In [1]: import numpy as np

In [2]: import numpy.linalg as la

In [3]: np.set_printoptions(suppress=True, linewidth=120)

In [4]: m1 = np.array([[-1.0, -1.3, 1.1, -0.6, -0.1, -0.8, 0.8, 0.1, 0.8, 0.8, 0.7, 1.1, -0.4, 0.3, 0.3],
   ...:     [2.3, -0.7, 1.8, -0.6, -0.4, 0.3, 0.1, 0.4, -1.3, 0.5, -1.4, -2.1, 1.9, 0.0, 0.4],
   ...:     [-1.4, 1.2, -0.8, -0.3, 0.3, -1.3, -1.0, 0.4, 0.8, -0.1, 0.5, -0.7, -0.2, 0.6, 2.6],
   ...:     [-0.3, -1.1, -0.6, 0.9, -0.7, -2.8, -0.1, 0.3, -1.5, -1.7, 0.3, -1.7, -0.8, -0.9, 0.7],
   ...:     [0.4, 0.3, -1.5, 0.5, 0.4, -2.1, -1.4, -1.3, -0.3, 0.9, -1.3, -1.0, 1.5, -0.8, 1.4],
   ...:     [-1.5, 1.2, 1.3, 0.1, 0.3, -0.8, 0.3, 0.0, -1.1, 0.1, -0.9, 0.7, -2.1, 0.0, 1.0],
   ...:     [0.6, 0.7, 0.7, 1.5, 1.3, 1.4, -1.2, -1.3, -0.3, 0.0, -1.6, -0.1, -1.8, 0.1, 1.1]])

In [5]: m1
Out[5]: 
array([[-1. , -1.3,  1.1, -0.6, -0.1, -0.8,  0.8,  0.1,  0.8,  0.8,  0.7,  1.1, -0.4,  0.3,  0.3],
       [ 2.3, -0.7,  1.8, -0.6, -0.4,  0.3,  0.1,  0.4, -1.3,  0.5, -1.4, -2.1,  1.9,  0. ,  0.4],
       [-1.4,  1.2, -0.8, -0.3,  0.3, -1.3, -1. ,  0.4,  0.8, -0.1,  0.5, -0.7, -0.2,  0.6,  2.6],
       [-0.3, -1.1, -0.6,  0.9, -0.7, -2.8, -0.1,  0.3, -1.5, -1.7,  0.3, -1.7, -0.8, -0.9,  0.7],
       [ 0.4,  0.3, -1.5,  0.5,  0.4, -2.1, -1.4, -1.3, -0.3,  0.9, -1.3, -1. ,  1.5, -0.8,  1.4],
       [-1.5,  1.2,  1.3,  0.1,  0.3, -0.8,  0.3,  0. , -1.1,  0.1, -0.9,  0.7, -2.1,  0. ,  1. ],
       [ 0.6,  0.7,  0.7,  1.5,  1.3,  1.4, -1.2, -1.3, -0.3,  0. , -1.6, -0.1, -1.8,  0.1,  1.1]])

In [6]: out = m1 / la.norm(m1, axis=1)
Traceback (most recent call last):
  Cell In[6], line 1
    out = m1 / la.norm(m1, axis=1)
ValueError: operands could not be broadcast together with shapes (7,15) (7,) 


In [7]: out = m1 / la.norm(m1, axis=1, keepdims=True)

In [8]: G = out @ out.T

In [9]: print((G - 2 * np.eye(7)).round(6).argmax(axis=1))
[5 4 4 4 2 6 5]

In [10]: np.round(la.norm(out, axis=1), 3)
Out[10]: array([1., 1., 1., 1., 1., 1., 1.])

In [11]: (np.abs(G) > 0.9).astype(int)
Out[11]: 
array([[1, 0, 0, 0, 0, 0, 0],
       [0, 1, 0, 0, 0, 0, 0],
       [0, 0, 1, 0, 0, 0, 0],
       [0, 0, 0, 1, 0, 0, 0],
       [0, 0, 0, 0, 1, 0, 0],
       [0, 0, 0, 0, 0, 1, 0],
       [0, 0, 0, 0, 0, 0, 1]])
